$ ipython --no-banner

In [1]: import numpy as np

In [2]: np.set_printoptions(precision=4, suppress=True, linewidth=100, sign=" ")

In [3]: data = np.load("m.npy")

In [4]: data
Out[4]: 
array([[ 1.    ,  0.2   ,  0.04  ,  0.008 ,  0.0016],
       [ 0.2   ,  1.    ,  0.2   ,  0.04  ,  0.008 ],
       [ 0.04  ,  0.2   ,  1.    ,  0.2   ,  0.04  ],
       [ 0.008 ,  0.04  ,  0.2   ,  1.    ,  0.2   ],
       [ 0.0016,  0.008 ,  0.04  ,  0.2   ,  1.    ]])

In [5]: r0, r1 = data[2], data[4]

In [6]: np.round(r0 @ r0, 4)
Out[6]: np.float64(1.0832)

In [7]: p = (r0 @ r1) / (r0 @ r0) * r0

In [8]: p
Out[8]: array([ 0.0045,  0.0225,  0.1123,  0.0225,  0.0045])

In [9]: np.outer(r0, r1)
Out[9]: 
array([[ 0.0001,  0.0003,  0.0016,  0.008 ,  0.04  ],
       [ 0.0003,  0.0016,  0.008 ,  0.04  ,  0.2   ],
       [ 0.0016,  0.008 ,  0.04  ,  0.2   ,  1.    ],
       [ 0.0003,  0.0016,  0.008 ,  0.04  ,  0.2   ],
       [ 0.0001,  0.0003,  0.0016,  0.008 ,  0.04  ]])

In [10]: np.linalg.matrix_rank(np.outer(r0, r1))
Out[10]: np.int64(1)

In [11]: M2 = np.array([[0, -3, -1], [-1, 0, -1]])

In [12]: cent = np.kron(M2, data)

In [13]: print(cent.shape)
(10, 15)

In [14]: x0 = np.array([4, 1, -3, 1, 4])

In [15]: y = data @ x0

In [16]: coef, lr = np.zeros(5), 1 / np.linalg.norm(data, 2) ** 2

In [17]: for i in range(30):
    ...:     coef -= lr * data.T @ (data @ coef - y)
    ...:     if i % 5 == 0: print(i, round(np.linalg.norm(data @ coef - y), 4))
    ...: 
0 3.2296
5 0.1714
10 0.0215
15 0.0049
20 0.0012
25 0.0003

In [18]: print(coef)
[ 4.      0.9999 -2.9999  0.9999  4.    ]

In [19]: cov = data.T @ data

In [20]: np.allclose(cov, cov.T)
Out[20]: True

In [21]: np.linalg.matrix_rank(cov)
Out[21]: np.int64(5)

In [22]: np.linalg.svd(data, compute_uv=False) ** 2
Out[22]: array([ 1.9566,  1.374 ,  0.8974,  0.6182,  0.4837])

In [23]: r0 = np.array([2, 0])

In [24]: np.convolve(data[0], r0)
Out[24]: array([ 2.    ,  0.4   ,  0.08  ,  0.016 ,  0.0032,  0.    ])

In [25]: np.round(np.correlate(data[0], data[3], "full"), 4) + 0
Out[25]: array([ 0.2   ,  1.04  ,  0.408 ,  0.1216,  0.0323,  0.0064,  0.001 ,  0.0001,  0.    ])

In [26]: mat = np.loadtxt("mat.csv", delimiter=",")

In [27]: mat
Out[27]: 
array([[ 1.7551,  1.1459,  0.1284, -0.1066, -0.8673,  3.037 ,  0.7622],
       [ 0.1335, -0.6278, -0.0411, -0.1122, -0.1527,  0.5638, -0.176 ],
       [ 0.0623, -1.3299, -0.0206, -0.2034, -0.2586,  0.8113, -0.3789],
       [-0.3986, -0.2828, -0.0864,  0.0135,  0.2851, -0.7433, -0.2114],
       [ 0.3528, -0.0686,  0.0236, -0.0684, -0.2037,  0.7581,  0.0661],
       [-1.309 , -0.3204, -0.3725,  0.143 ,  1.1195, -2.8328, -0.5924],
       [-1.4832, -0.3992, -0.304 ,  0.16  ,  1.1326, -3.0806, -0.61  ],
       [ 0.6152,  0.1461,  0.1667, -0.0735, -0.4859,  1.317 ,  0.2754],
       [-1.098 ,  0.5738, -0.1048,  0.2538,  0.8205, -2.607 , -0.1271],
       [ 2.3714, -0.1138,  0.279 , -0.3775, -1.6454,  5.1012,  0.6254],
       [-0.9664, -0.3575, -0.1051,  0.0939,  0.5661, -1.8517, -0.3558],
       [-0.1861,  0.524 , -0.0056,  0.1033,  0.1983, -0.6583,  0.1119],
       [ 0.0165, -1.0433, -0.0835, -0.1576, -0.0761,  0.4987, -0.351 ],
       [-0.5461,  0.4328, -0.1094,  0.149 ,  0.4637, -1.427 , -0.0543],
       [ 0.131 ,  0.38  ,  0.0031,  0.0313,  0.0331,  0.0542,  0.1333],
       [-0.3277, -0.3302, -0.0636, -0.0021,  0.2101, -0.5506, -0.1989],
       [-1.044 , -0.1329, -0.0291,  0.1451,  0.5555, -2.0493, -0.2674],
       [-0.8671, -0.4176, -0.0508,  0.0805,  0.3499, -1.5463, -0.3121],
       [-2.7184, -1.3595, -0.3655,  0.2159,  1.6319, -5.0894, -1.161 ],
       [-1.8645, -0.5963, -0.3327,  0.1947,  1.323 , -3.7676, -0.7681],
       [ 0.0324,  0.7687, -0.0646,  0.1042,  0.198 , -0.4046,  0.1871],
       [-3.1136, -1.2564, -0.4057,  0.2972,  1.8611, -5.9704, -1.2365],
       [ 0.6932,  0.3096,  0.1548, -0.0582, -0.5007,  1.3832,  0.326 ],
       [ 0.5387,  0.9197,  0.0309,  0.0463, -0.129 ,  0.6185,  0.3912],
       [-0.9646,  1.1898, -0.0193,  0.3155,  0.7965, -2.6018,  0.1346],
       [-1.621 , -0.8705, -0.1274,  0.1249,  0.8453, -2.9118, -0.6542],
       [ 1.7226,  0.5427,  0.2747, -0.177 , -1.2236,  3.4619,  0.6866]])

In [28]: Xs = mat - mat.mean(axis=0)

In [29]: vecs = np.linalg.svd(Xs)[2][:6]

In [30]: M2 = Xs - Xs @ vecs.T @ vecs

In [31]: np.diag(vecs.T @ vecs)
Out[31]: array([ 0.8777,  0.909 ,  0.9986,  0.3704,  0.9942,  0.9834,  0.8666])

In [32]: (Xs @ vecs.T).std(axis=0)
Out[32]: array([ 2.9449,  0.6986,  0.1141,  0.019 ,  0.0031,  0.0011])

In [33]: np.round(M2.std(axis=0), 4) + 0
Out[33]: array([ 0.0001,  0.0001,  0.    ,  0.0001,  0.    ,  0.    ,  0.0001])

In [34]: print(np.round(np.linalg.norm(M2) / np.linalg.norm(Xs), 4))
0.0001

In [35]: cov = np.cov(mat, rowvar=False)

In [36]: print(np.polyfit(mat[:, 4], mat[:, 2], 1))
[-0.2061 -0.0081]

In [37]: cov.shape
Out[37]: (7, 7)

In [38]: idx = mat[:, 5] > np.median(mat[:, 5])

In [39]: r0 = mat[idx].mean(axis=0) - mat[~idx].mean(axis=0)

In [40]: r0
Out[40]: array([ 1.9215,  0.2875,  0.2333, -0.2524, -1.2459,  3.9334,  0.6166])

In [41]: E = np.array([[4, -4, 1, -2], [-4, -4, 1, -3], [1, 1, 2, 0], [-2, -3, 0, 6]])

In [42]: r0 = np.array([2, 0, -2, 2, 0])

In [43]: M2 = data + np.outer(r0, np.eye(5)[1])

In [44]: np.linalg.matrix_rank(np.linalg.inv(M2) - np.linalg.inv(data), tol=1e-8)
Out[44]: np.int64(1)

In [45]: print(round(np.linalg.det(M2) / np.linalg.det(data), 4), round(1 + np.linalg.solve(data, r0)[1], 4))
1.0 1.0

In [46]: np.linalg.matrix_rank(M2 - data)
Out[46]: np.int64(1)

In [47]: q, vecs = np.linalg.qr(E[:, :2])[0], np.linalg.qr(E[:, 2:])[0]

In [48]: sv = np.linalg.svd(q.T @ vecs, compute_uv=False)

In [49]: (sv > 0.9).sum()
Out[49]: np.int64(0)

In [50]: np.round(np.linalg.norm(q @ q.T - vecs @ vecs.T, 2), 4)
Out[50]: np.float64(0.987)

In [51]: feats = np.loadtxt("test1.csv", delimiter=",")

In [52]: feats
Out[52]: 
array([[ 0.,  0.,  1.,  0.,  0.,  0.,  0.,  1.],
       [ 0.,  0.,  0.,  1.,  0.,  1.,  0.,  0.],
       [ 1.,  0.,  0.,  0.,  0.,  0.,  0.,  0.],
       [ 0.,  1.,  0.,  0.,  1.,  0.,  1.,  1.],
       [ 0.,  0.,  0.,  1.,  0.,  0.,  0.,  0.],
       [ 0.,  1.,  0.,  0.,  0.,  0.,  1.,  1.],
       [ 0.,  0.,  0.,  1.,  0.,  1.,  0.,  0.],
       [ 1.,  0.,  0.,  1.,  0.,  1.,  0.,  0.]])

In [53]: evals, vecs = np.linalg.eigh(feats)

In [54]: round(evals.sum(), 4), np.trace(feats)
Out[54]: (np.float64(-0.0), np.float64(0.0))

In [55]: print(np.abs(vecs[:, -1]))
[ 0.1939  0.3639  0.0736  0.5166  0.196   0.4422  0.3639  0.4375]

In [56]: np.linalg.eigvalsh(feats + -3 * np.eye(8))
Out[56]: array([-5.635 , -4.2685, -3.669 , -3.    , -3.    , -2.331 , -1.7315, -0.365 ])

In [57]: np.round(np.linalg.svd(feats, compute_uv=False), 4) + 0
Out[57]: array([ 2.635 ,  2.635 ,  1.2685,  1.2685,  0.669 ,  0.669 ,  0.    ,  0.    ])

In [58]: np.round(vecs.T @ vecs, 4) + 0
Out[58]: 
array([[ 1.,  0.,  0.,  0.,  0.,  0.,  0.,  0.],
       [ 0.,  1.,  0.,  0.,  0.,  0.,  0.,  0.],
       [ 0.,  0.,  1.,  0.,  0.,  0.,  0.,  0.],
       [ 0.,  0.,  0.,  1.,  0.,  0.,  0.,  0.],
       [ 0.,  0.,  0.,  0.,  1.,  0.,  0.,  0.],
       [ 0.,  0.,  0.,  0.,  0.,  1.,  0.,  0.],
       [ 0.,  0.,  0.,  0.,  0.,  0.,  1.,  0.],
       [ 0.,  0.,  0.,  0.,  0.,  0.,  0.,  1.]])

In [59]: (evals > 1e-8).sum(), (evals < -1e-8).sum()
Out[59]: (np.int64(3), np.int64(3))

In [60]: np.round(vecs @ np.diag(evals) @ vecs.T, 4) + 0
Out[60]: 
array([[ 0.,  0.,  1.,  0.,  0.,  0.,  0.,  1.],
       [ 0.,  0.,  0.,  1.,  0.,  1.,  0.,  0.],
       [ 1.,  0.,  0.,  0.,  0.,  0.,  0.,  0.],
       [ 0.,  1.,  0.,  0.,  1.,  0.,  1.,  1.],
       [ 0.,  0.,  0.,  1.,  0.,  0.,  0.,  0.],
       [ 0.,  1.,  0.,  0.,  0.,  0.,  1.,  1.],
       [ 0.,  0.,  0.,  1.,  0.,  1.,  0.,  0.],
       [ 1.,  0.,  0.,  1.,  0.,  1.,  0.,  0.]])

In [61]: np.round(np.linalg.eigvalsh(feats @ feats), 4) + 0
Out[61]: array([ 0.    ,  0.    ,  0.4475,  0.4475,  1.6091,  1.6091,  6.9434,  6.9434])

In [62]: print(np.round(vecs.T @ feats @ vecs, 4) + 0)
[[-2.635   0.      0.      0.      0.      0.      0.      0.    ]
 [ 0.     -1.2685  0.      0.      0.      0.      0.      0.    ]
 [ 0.      0.     -0.669   0.      0.      0.      0.      0.    ]
 [ 0.      0.      0.      0.      0.      0.      0.      0.    ]
 [ 0.      0.      0.      0.      0.      0.      0.      0.    ]
 [ 0.      0.      0.      0.      0.      0.669   0.      0.    ]
 [ 0.      0.      0.      0.      0.      0.      1.2685  0.    ]
 [ 0.      0.      0.      0.      0.      0.      0.      2.635 ]]

In [63]: U, sv, vt = np.linalg.svd(feats)

In [64]: vecs = vt[:(sv > 1e-8).sum()]

In [65]: rng = np.random.default_rng(72370)

In [66]: x0 = feats[4] + 2 * feats[1] + rng.integers(2) * np.eye(8)[6]

In [67]: x0
Out[67]: array([ 0.,  0.,  0.,  3.,  0.,  2.,  0.,  0.])

In [68]: np.round(vecs.T @ vecs, 4) + 0
Out[68]: 
array([[ 1. ,  0. ,  0. ,  0. ,  0. ,  0. ,  0. ,  0. ],
       [ 0. ,  0.4, -0.2,  0. ,  0. ,  0. ,  0.4,  0.2],
       [ 0. , -0.2,  0.6,  0. ,  0. ,  0. , -0.2,  0.4],
       [ 0. ,  0. ,  0. ,  1. ,  0. ,  0. ,  0. ,  0. ],
       [ 0. ,  0. ,  0. ,  0. ,  1. ,  0. ,  0. ,  0. ],
       [ 0. ,  0. ,  0. ,  0. ,  0. ,  1. ,  0. ,  0. ],
       [ 0. ,  0.4, -0.2,  0. ,  0. ,  0. ,  0.4,  0.2],
       [ 0. ,  0.2,  0.4,  0. ,  0. ,  0. ,  0.2,  0.6]])

In [69]: round(float(np.linalg.norm(x0 - vecs.T @ vecs @ x0)), 4)
Out[69]: 0.0

In [70]: print(np.linalg.matrix_rank(np.vstack([feats, x0])))
6

In [71]: [round(float(x), 4) for x in np.linalg.svd(feats, compute_uv=False)[:3]]
Out[71]: [2.635, 2.635, 1.2685]

In [72]: D = np.linalg.norm(mat[:, None] - mat[None], axis=-1)

In [73]: D.shape
Out[73]: (27, 27)

In [74]: (D + 1e9 * np.eye(27)).round(6).argmin(axis=1)
Out[74]: 
array([ 26,  12,  12,  15,   1,   6,   5,  22,  24,  26,  16,  20,   2,  11,  20,   3,  10,  10,
        21,   6,  11,  18,   7,  14,   8,   6,   0])

In [75]: D.mean(axis=1).argmax()
Out[75]: np.int64(9)

In [76]: A = np.load("data.npy")

In [77]: print(A)
[[ 0.3333  0.3333  0.      0.      0.      0.3333  0.    ]
 [ 0.      0.6667  0.      0.      0.3333  0.      0.    ]
 [ 0.      0.      0.5     0.      0.      0.      0.5   ]
 [ 0.      0.      0.      1.      0.      0.      0.    ]
 [ 0.1667  0.      0.1667  0.1667  0.3333  0.      0.1667]
 [ 0.      0.      0.      0.      0.      1.      0.    ]
 [ 0.      0.25    0.      0.25    0.      0.25    0.25  ]]

In [78]: print(A @ np.ones(7))
[ 1.  1.  1.  1.  1.  1.  1.]

In [79]: p = np.eye(7)[0]

In [80]: for _ in range(6):
    ...:     p = p @ A
    ...:     print(p.round(4))
    ...: 
[ 0.3333  0.3333  0.      0.      0.      0.3333  0.    ]
[ 0.1111  0.3333  0.      0.      0.1111  0.4444  0.    ]
[ 0.0556  0.2593  0.0185  0.0185  0.1481  0.4815  0.0185]
[ 0.0432  0.196   0.034   0.0478  0.1358  0.5046  0.0386]
[ 0.037   0.1547  0.0396  0.0801  0.1106  0.5287  0.0493]
[ 0.0308  0.1278  0.0382  0.1109  0.0884  0.5533  0.0506]

In [81]: M2 = np.array([[1, 3, 2, -3, 3, 2, -1, -2],
    ...:     [-1, -2, -1, -2, 3, 0, 2, 1],
    ...:     [-3, 1, 2, -2, 1, -2, -2, 0],
    ...:     [-1, 1, 2, 0, -2, 3, -1, 2],
    ...:     [-1, -2, 2, -1, 2, -2, -2, -2],
    ...:     [-3, -2, -3, -3, 1, 0, 0, 3],
    ...:     [1, 2, 1, 2, 3, 0, 0, 2],
    ...:     [3, 1, 2, -2, 2, 0, 1, -1]])

In [82]: F = np.triu(M2)

In [83]: F
Out[83]: 
array([[ 1,  3,  2, -3,  3,  2, -1, -2],
       [ 0, -2, -1, -2,  3,  0,  2,  1],
       [ 0,  0,  2, -2,  1, -2, -2,  0],
       [ 0,  0,  0,  0, -2,  3, -1,  2],
       [ 0,  0,  0,  0,  2, -2, -2, -2],
       [ 0,  0,  0,  0,  0,  0,  0,  3],
       [ 0,  0,  0,  0,  0,  0,  0,  2],
       [ 0,  0,  0,  0,  0,  0,  0, -1]])

In [84]: rank = np.linalg.matrix_rank(F)

In [85]: rank
Out[85]: np.int64(6)

In [86]: null = np.linalg.svd(F)[2][rank:].T

In [87]: null.shape
Out[87]: (8, 2)

In [88]: [int(np.linalg.matrix_rank(F[:, :j + 1])) for j in range(8)]
Out[88]: [1, 2, 3, 3, 4, 5, 5, 6]

In [89]: np.allclose(F @ null, 0)
Out[89]: True

In [90]: np.linalg.matrix_rank(F.T @ F), np.linalg.matrix_rank(F @ F.T)
Out[90]: (np.int64(6), np.int64(6))

In [91]: print(np.round(F @ null, 4) + 0)
[[ 0.  0.]
 [ 0.  0.]
 [ 0.  0.]
 [ 0.  0.]
 [ 0.  0.]
 [ 0.  0.]
 [ 0.  0.]
 [ 0.  0.]]

In [92]: print([int(np.linalg.matrix_rank(np.delete(F, i, axis=0))) for i in range(8)])
[5, 5, 5, 5, 5, 6, 6, 6]

In [93]: print([int(np.linalg.matrix_rank(np.linalg.matrix_power(F, p))) for p in range(1, 9)])
[6, 5, 5, 5, 5, 5, 5, 5]

In [94]: print(F @ F)
[[  1  -3   3 -13  26 -17  -2  -5]
 [  0   4   0   6   3 -10  -6  -9]
 [  0   0   4  -4   8 -12  -4 -16]
 [  0   0   0   0  -4   4   4   9]
 [  0   0   0   0   4  -4  -4 -12]
 [  0   0   0   0   0   0   0  -3]
 [  0   0   0   0   0   0   0  -2]
 [  0   0   0   0   0   0   0   1]]

In [95]: np.sort(np.linalg.eigvals(F))
Out[95]: array([-2., -1.,  0.,  0.,  0.,  1.,  2.,  2.])

In [96]: U, sv, vt = np.linalg.svd(F)

In [97]: print(sv.round(4) + 0)
[ 7.4188  5.2881  4.9928  3.8884  1.797   1.6496  0.      0.    ]

In [98]: M2 = U[:, :6] @ np.diag(sv[:6]) @ vt[:6]

In [99]: np.linalg.matrix_rank(F, rtol=0.05)
Out[99]: np.int64(6)

In [100]: np.round(np.linalg.norm(F - M2) / np.linalg.norm(F), 4)
Out[100]: np.float64(0.0)

In [101]: print(round(float(np.abs(F - M2).max()), 4))
0.0
